% ipython --no-banner

In [1]: import numpy as np

In [2]: import numpy.linalg as la

In [3]: np.set_printoptions(precision=1, suppress=True, linewidth=100, legacy="1.25")

In [4]: F = np.load("out16.npy")

In [5]: F
Out[5]: 
array([[-8,  2,  2,  0],
       [ 4, 20,  4,  3],
       [ 5,  5, 11,  5],
       [ 0,  2,  3, 25]])

In [6]: O, r_ = la.qr(F)

In [7]: r_
Out[7]: 
array([[ 10.2,   8.7,   5.4,   3.6],
       [  0. , -18.9,  -5.2,  -5.5],
       [  0. ,   0. ,  -9.7,  -9.7],
       [  0. ,   0. ,   0. ,  22.8]])

In [8]: np.round(O.T @ O, 1) + 0
Out[8]: 
array([[1., 0., 0., 0.],
       [0., 1., 0., 0.],
       [0., 0., 1., 0.],
       [0., 0., 0., 1.]])

In [9]: np.round(np.trace(O @ O.T), 1)
Out[9]: 4.0

In [10]: np.round(O @ r_, 1) + 0
Out[10]: 
array([[-8.,  2.,  2.,  0.],
       [ 4., 20.,  4.,  3.],
       [ 5.,  5., 11.,  5.],
       [ 0.,  2.,  3., 25.]])

In [11]: O.shape, r_.shape
Out[11]: ((4, 4), (4, 4))

In [12]: proj = np.triu(np.array([[3, 2, -3, -3], [3, -1, -2, 1], [2, 1, -2, -1], [-3, -2, 2, -3]]), 1) + np.eye(4)

In [13]: other = proj @ F @ la.inv(proj)

In [14]: np.trace(other), np.trace(F)
Out[14]: (48.0, 48)

In [15]: other
Out[15]: 
array([[ -15.,   51.,   25., -155.],
       [  -6.,   24.,   15.,   -9.],
       [   5.,   -7.,    9.,   11.],
       [   0.,    2.,    7.,   30.]])

In [16]: np.round(la.det(other), 1)
Out[16]: -42942.0

In [17]: rng = np.random.default_rng(963)

In [18]: other = F + rng.integers(-2, 3, (4, 2)) @ rng.integers(-2, 3, (2, 4))

In [19]: other
Out[19]: 
array([[-10,   4,   2,  -3],
       [  8,  16,   6,   5],
       [  9,   1,  16,   1],
       [ -4,   6,   0,  25]])

In [20]: np.round(la.svd(other - F, compute_uv=False), 1) + 0
Out[20]: array([11.7,  5.8,  0. ,  0. ])

In [21]: la.matrix_rank(other - F, tol=1e-8)
Out[21]: 2

In [22]: E = 5 * np.eye(3) + np.eye(3, k=1)

In [23]: E
Out[23]: 
array([[5., 1., 0.],
       [0., 5., 1.],
       [0., 0., 5.]])

In [24]: lab = rng.permutation(3)

In [25]: lab
Out[25]: array([2, 1, 0])

In [26]: other = E[lab][:, lab]

In [27]: np.diag(other)
Out[27]: array([5., 5., 5.])

In [28]: other = la.inv(E)

In [29]: round(la.slogdet(E)[0], 1)
Out[29]: 1.0

In [30]: np.round(E @ other, 1) + 0
Out[30]: 
array([[1., 0., 0.],
       [0., 1., 0.],
       [0., 0., 1.]])

In [31]: np.round(la.inv(other), 1) + 0
Out[31]: 
array([[5., 1., 0.],
       [0., 5., 1.],
       [0., 0., 5.]])

In [32]: ev, vecs = la.eig(E)

In [33]: ev
Out[33]: array([5., 5., 5.])

In [34]: np.sort(la.eigvals(E.T))
Out[34]: array([5., 5., 5.])

In [35]: E @ vecs[:, 0] - ev[0] * vecs[:, 0]
Out[35]: array([0., 0., 0.])

In [36]: s = 20 * 0.5 ** np.arange(3)

In [37]: O, _ = la.qr(np.array([[1.7, -0.2, 0.5], [-0.8, 0.7, 0.0], [1.5, 1.3, 1.4]]))

In [38]: K = rng.normal(size=(31, 3)) * s @ O

In [39]: K
Out[39]: 
array([[ 25.4, -20.3,   9. ],
       [ 23.8, -29.5,   7.2],
       [  4.4,  -8.6,  -0.3],
       [ -4.5,  -0.2,  -7.2],
       [ 12.3, -14. ,   0.8],
       [ 10.6,  -7.6,   4.6],
       [ 10.5, -20.1,   6.1],
       [ 19.7,  -9. ,  16.9],
       [-13.7,  15.8,  -2.3],
       [-28.1,  16.3,  -4.6],
       [-24.8,   9.8, -20.2],
       [-16.6,   7.3, -18.6],
       [ -9.9,   5.7,  15.3],
       [  3.5,   1. ,  -6. ],
       [  2.9,   4.3,  13.7],
       [  5.3,  -3.1, -13.6],
       [ 11. ,  -7.1,  10.9],
       [  3.2,  -2.8,   1.1],
       [ 13. ,  -1.7,  13.5],
       [-16.2,   4.1, -15.6],
       [ -7.6,  -2.2,  -1.2],
       [  3.2,   3.8,  10.6],
       [ -1.6,  -3.1,  10. ],
       [  5. ,   7.1,  23.7],
       [ -0.7,   3.6,  -6.5],
       [ 24.3, -26.4,   2.9],
       [ -4.3,   5.9,  11.2],
       [ -8.5,  -5.8, -13.2],
       [ 12.6,  -9.1,  22.4],
       [  5.7,  -2.7,  14.4],
       [  5. ,   0.5,   1. ]])

In [40]: lab = rng.permutation(3)

In [41]: other = K[:, lab] * rng.choice([-1, 1], 3)

In [42]: other
Out[42]: 
array([[-25.4, -20.3,  -9. ],
       [-23.8, -29.5,  -7.2],
       [ -4.4,  -8.6,   0.3],
       [  4.5,  -0.2,   7.2],
       [-12.3, -14. ,  -0.8],
       [-10.6,  -7.6,  -4.6],
       [-10.5, -20.1,  -6.1],
       [-19.7,  -9. , -16.9],
       [ 13.7,  15.8,   2.3],
       [ 28.1,  16.3,   4.6],
       [ 24.8,   9.8,  20.2],
       [ 16.6,   7.3,  18.6],
       [  9.9,   5.7, -15.3],
       [ -3.5,   1. ,   6. ],
       [ -2.9,   4.3, -13.7],
       [ -5.3,  -3.1,  13.6],
       [-11. ,  -7.1, -10.9],
       [ -3.2,  -2.8,  -1.1],
       [-13. ,  -1.7, -13.5],
       [ 16.2,   4.1,  15.6],
       [  7.6,  -2.2,   1.2],
       [ -3.2,   3.8, -10.6],
       [  1.6,  -3.1, -10. ],
       [ -5. ,   7.1, -23.7],
       [  0.7,   3.6,   6.5],
       [-24.3, -26.4,  -2.9],
       [  4.3,   5.9, -11.2],
       [  8.5,  -5.8,  13.2],
       [-12.6,  -9.1, -22.4],
       [ -5.7,  -2.7, -14.4],
       [ -5. ,   0.5,  -1. ]])

In [43]: U, _, Vh = la.svd(K.T @ other)

In [44]: lab
Out[44]: array([0, 1, 2])

In [45]: np.round(la.lstsq(K, other)[0], 1) + 0
Out[45]: 
array([[-1.,  0.,  0.],
       [ 0.,  1.,  0.],
       [ 0.,  0., -1.]])

In [46]: np.round(U @ Vh, 1) + 0
Out[46]: 
array([[-1.,  0.,  0.],
       [ 0.,  1.,  0.],
       [ 0.,  0., -1.]])

In [47]: A = np.loadtxt("case17.csv", delimiter=",")

In [48]: A
Out[48]: 
array([[ 1.9,  2.1, -0.1,  0.9, -2. ],
       [ 2. ,  2. ,  0.2,  0.9, -2. ],
       [ 2. ,  2.2, -0.2,  0.9, -1.9],
       [ 2. ,  2.1,  0. ,  1.2, -2. ],
       [ 1.9,  2. ,  0. ,  1. , -1.9],
       [ 2.1,  2. ,  0. ,  1.1, -1.9],
       [-2.9,  1.1,  2.1,  0.9, -2.9],
       [-2.9,  0.9,  2.1,  0.9, -3.1],
       [-3.1,  1. ,  2. ,  1. , -2.9],
       [-2.9,  0.9,  2.1,  1. , -3. ],
       [-3.1,  1. ,  2. ,  1.1, -3. ],
       [-2.9,  1. ,  2. ,  1. , -3. ],
       [ 3.1,  1.1, -1.1,  1.1,  2.9],
       [ 3. ,  0.8, -1. ,  1.1,  3.1],
       [ 2.9,  1.1, -0.9,  1. ,  2.9],
       [ 3. ,  1. , -1. ,  1. ,  2.7],
       [ 3.2,  0.8, -1. ,  1.1,  3. ],
       [ 2.9,  1.1, -1.2,  0.9,  3. ]])

In [49]: x0 = np.array([-5, 6, 3, 4, 1])

In [50]: y = A @ x0

In [51]: la.solve(A.T @ A, A.T @ y)
Out[51]: array([-5.,  6.,  3.,  4.,  1.])

In [52]: la.lstsq(A, y)[0]
Out[52]: array([-5.,  6.,  3.,  4.,  1.])

In [53]: y
Out[53]: 
array([ 4.4,  4.2,  4.3,  5.4,  4.6,  4. , 28.1, 26.7, 28.6, 27.2, 28.9, 27.5, -4.9, -5.7, -3.7,
       -5.3, -6.8, -4.9])

In [54]: y = y + 0.1 * rng.normal(size=18)

In [55]: y
Out[55]: 
array([ 4.3,  4.3,  4.4,  5.5,  4.4,  3.9, 28. , 26.7, 28.7, 27.2, 29. , 27.4, -4.9, -5.6, -3.7,
       -5.3, -6.9, -5. ])

In [56]: coef, *_ = la.lstsq(A, y)

In [57]: coef.round()
Out[57]: array([-5.,  6.,  3.,  4.,  1.])

In [58]: proj = A @ la.solve(A.T @ A, A.T)

In [59]: np.allclose(proj @ proj, proj)
Out[59]: True

In [60]: round(float(np.trace(proj)), 1)
Out[60]: 5.0

In [61]: x0 = np.array([2, -2, 0, -4, -4])

In [62]: a = np.maximum(A @ x0, 0)

In [63]: np.round(np.maximum(A @ x0, 0) - np.maximum(-A @ x0, 0), 1) + 0
Out[63]: 
array([  4. ,   4.4,   3.6,   3. ,   3.4,   3.4,   0. ,   1.2,  -0.6,   0.4,  -0.6,   0.2, -12. ,
       -12.4, -12. , -10.8, -11.6, -12. ])

In [64]: np.flatnonzero(a > 1e-9)
Out[64]: array([ 0,  1,  2,  3,  4,  5,  7,  9, 11])

In [65]: O, r_ = la.qr(A)

In [66]: round(float(abs(r_[0, 0])), 1), np.round(la.norm(A[:, 0]), 1)
Out[66]: (11.5, 11.5)

In [67]: round(np.trace(O @ O.T), 1)
Out[67]: 5.0

In [68]: O.shape, r_.shape
Out[68]: ((18, 5), (5, 5))

In [69]: np.round(O.T @ O, 1) + 0
Out[69]: 
array([[1., 0., 0., 0., 0.],
       [0., 1., 0., 0., 0.],
       [0., 0., 1., 0., 0.],
       [0., 0., 0., 1., 0.],
       [0., 0., 0., 0., 1.]])

In [70]: r_
Out[70]: 
array([[-11.5,  -2.2,   4.8,  -1.1,  -7.2],
       [  0. ,  -5.7,  -2.8,  -3.8,   7. ],
       [  0. ,   0. ,   0.6,   0.6,   0.4],
       [  0. ,   0. ,   0. ,  -1.5,  -4.8],
       [  0. ,   0. ,   0. ,   0. ,   1.7]])

In [71]: O.round(1) + 0
Out[71]: 
array([[-0.2, -0.3, -0.3,  0.2,  0. ],
       [-0.2, -0.3,  0.4,  0.4,  0.3],
       [-0.2, -0.3, -0.4,  0.2,  0.1],
       [-0.2, -0.3,  0. ,  0.1, -0.4],
       [-0.2, -0.3,  0. ,  0.2, -0.1],
       [-0.2, -0.3,  0.1,  0.2, -0.3],
       [ 0.3, -0.3,  0.1,  0. ,  0.5],
       [ 0.3, -0.3,  0.3, -0.1,  0.1],
       [ 0.3, -0.3, -0.2, -0.2,  0. ],
       [ 0.3, -0.3,  0.3, -0.1,  0. ],
       [ 0.3, -0.3, -0.2, -0.3, -0.3],
       [ 0.3, -0.3,  0. , -0.2,  0. ],
       [-0.3, -0.1, -0.1, -0.3,  0. ],
       [-0.3,  0. ,  0.2, -0.3, -0.1],
       [-0.3, -0.1,  0.1, -0.2,  0.4],
       [-0.3, -0.1,  0.1, -0.2,  0.1],
       [-0.3,  0. ,  0.4, -0.3, -0.2],
       [-0.3, -0.1, -0.4, -0.3,  0.3]])

In [72]: m1 = np.vander(np.arange(4) - 1, 4, increasing=True)

In [73]: m1
Out[73]: 
array([[ 1, -1,  1, -1],
       [ 1,  0,  0,  0],
       [ 1,  1,  1,  1],
       [ 1,  2,  4,  8]])

In [74]: # row 3 dominates

In [75]: G = np.cov(K, rowvar=False)

In [76]: G
Out[76]: 
array([[ 182.1, -122.1,   89.3],
       [-122.1,  119.7,  -30.5],
       [  89.3,  -30.5,  136.1]])

In [77]: np.polyfit(K[:, 1], K[:, 2], 1)
Out[77]: array([-0.3,  2.1])

In [78]: G.shape
Out[78]: (3, 3)

In [79]: np.argwhere(np.triu(np.abs(np.corrcoef(K.T)) > 0.8, 1))
Out[79]: array([[0, 1]])

In [80]: np.corrcoef(K.T)
Out[80]: 
array([[ 1. , -0.8,  0.6],
       [-0.8,  1. , -0.2],
       [ 0.6, -0.2,  1. ]])

In [81]: ev, vecs = la.eig(G)

In [82]: np.sort(la.eigvals(G @ G))
Out[82]: array([   212.7,  10526.1, 102884.5])

In [83]: np.round(np.prod(ev), 1)
Out[83]: 479985.8

In [84]: np.sort(la.eigvals(G.T))
Out[84]: array([ 14.6, 102.6, 320.8])

In [85]: ev
Out[85]: array([320.8,  14.6, 102.6])

In [86]: O, r_ = la.qr(m1)

In [87]: O
Out[87]: 
array([[-0.5,  0.7,  0.5,  0.2],
       [-0.5,  0.2, -0.5, -0.7],
       [-0.5, -0.2, -0.5,  0.7],
       [-0.5, -0.7,  0.5, -0.2]])

In [88]: r_
Out[88]: 
array([[-2. , -1. , -3. , -4. ],
       [ 0. , -2.2, -2.2, -6.3],
       [ 0. ,  0. ,  2. ,  3. ],
       [ 0. ,  0. ,  0. , -1.3]])

In [89]: np.round(O.T @ O, 1) + 0
Out[89]: 
array([[1., 0., 0., 0.],
       [0., 1., 0., 0.],
       [0., 0., 1., 0.],
       [0., 0., 0., 1.]])

In [90]: np.allclose(r_.T @ r_, m1.T @ m1)
Out[90]: True

In [91]: f, r1 = m1[2], m1[0]

In [92]: f @ f
Out[92]: 4

In [93]: p = (f @ r1) / (f @ f) * f

In [94]: round(la.norm(f + r1) ** 2 + la.norm(f - r1) ** 2, 1)
Out[94]: 16.0

In [95]: la.matrix_rank(np.outer(f, r1))
Out[95]: 1

In [96]: def softmax(z):
    ...:     e = np.exp(z - z.max(axis=-1, keepdims=True))
    ...:     return e / e.sum(axis=-1, keepdims=True)
    ...: 

In [97]: softmax(K).sum(axis=1)
Out[97]: 
array([1., 1., 1., 1., 1., 1., 1., 1., 1., 1., 1., 1., 1., 1., 1., 1., 1., 1., 1., 1., 1., 1., 1.,
       1., 1., 1., 1., 1., 1., 1., 1.])

In [98]: S = K @ K.T / np.sqrt(3)

In [99]: softmax(S).round(6).argmax(axis=1)
Out[99]: 
array([ 1,  1,  1, 10,  1,  1,  1,  1,  9,  9, 10, 10, 12, 15, 23, 15,  1,  1,  7, 10, 10, 23, 28,
       23, 10,  1, 23, 10, 28, 28,  0])

In [100]: other = np.array([[1, 2], [0, 3]])

In [101]: M = np.tile(other, (2, 2))

In [102]: M
Out[102]: 
array([[1, 2, 1, 2],
       [0, 3, 0, 3],
       [1, 2, 1, 2],
       [0, 3, 0, 3]])

In [103]: U, s, Vh = la.svd(M)

In [104]: s.round(1) + 0
Out[104]: array([7.3, 1.6, 0. , 0. ])

In [105]: np.argmax(s[:-1] / (s[1:] + 1e-6)) + 1
Out[105]: 2

In [106]: other = U[:, :2] @ np.diag(s[:2]) @ Vh[:2]

In [107]: la.matrix_rank(other)
Out[107]: 2

In [108]: other.round(1) + 0
Out[108]: 
array([[1., 2., 1., 2.],
       [0., 3., 0., 3.],
       [1., 2., 1., 2.],
       [0., 3., 0., 3.]])

In [109]: round(float(la.det(2 * M)), 1), round(la.det(M), 1)
Out[109]: (0.0, 0.0)

In [110]: np.round(np.poly(M), 1) + 0
Out[110]: array([ 1., -8., 12.,  0.,  0.])

In [111]: np.einsum("ij,ji->", M, M)
Out[111]: 40

In [112]: np.einsum("ii->", M)
Out[112]: 8

In [113]: np.round(la.eigvals(M).sum().real, 1)
Out[113]: 8.0

In [114]: r = la.matrix_rank(M)

In [115]: r
Out[115]: 2

In [116]: ns = la.svd(M)[2][r:].T

In [117]: la.matrix_rank(M.T @ M), la.matrix_rank(M @ M.T)
Out[117]: (2, 2)

In [118]: np.round(ns @ ns.T, 1) + 0
Out[118]: 
array([[ 0.5,  0. , -0.5,  0. ],
       [ 0. ,  0.5,  0. , -0.5],
       [-0.5,  0. ,  0.5,  0. ],
       [ 0. , -0.5,  0. ,  0.5]])

In [119]: np.allclose(M @ ns, 0)
Out[119]: True

In [120]: W0 = np.load("a.npy")

In [121]: W0
Out[121]: 
array([[ 4,  0,  0, -1,  0],
       [ 0,  2,  2, -1,  0],
       [ 0,  2,  0,  0,  1],
       [-1, -1,  0,  0,  0],
       [ 0,  0,  1,  0, -2]])

In [122]: # equal to its transpose

In [123]: U, s, Vh = la.svd(W0)

In [124]: np.argmax(s[:-1] / (s[1:] + 1e-6)) + 1
Out[124]: 4

In [125]: s.round(1) + 0
Out[125]: array([4.3, 3.4, 2.6, 1.1, 0. ])

In [126]: other = U[:, :4] @ np.diag(s[:4]) @ Vh[:4]

In [127]: np.round(np.abs(W0 - other).max(), 1)
Out[127]: 0.0

In [128]: la.matrix_rank(other)
Out[128]: 4

In [129]: other.round(1) + 0
Out[129]: 
array([[ 4.,  0.,  0., -1.,  0.],
       [ 0.,  2.,  2., -1.,  0.],
       [ 0.,  2.,  0.,  0.,  1.],
       [-1., -1.,  0.,  0.,  0.],
       [ 0.,  0.,  1.,  0., -2.]])

In [130]: np.round(la.norm(W0 - other) / la.norm(W0), 1)
Out[130]: 0.0
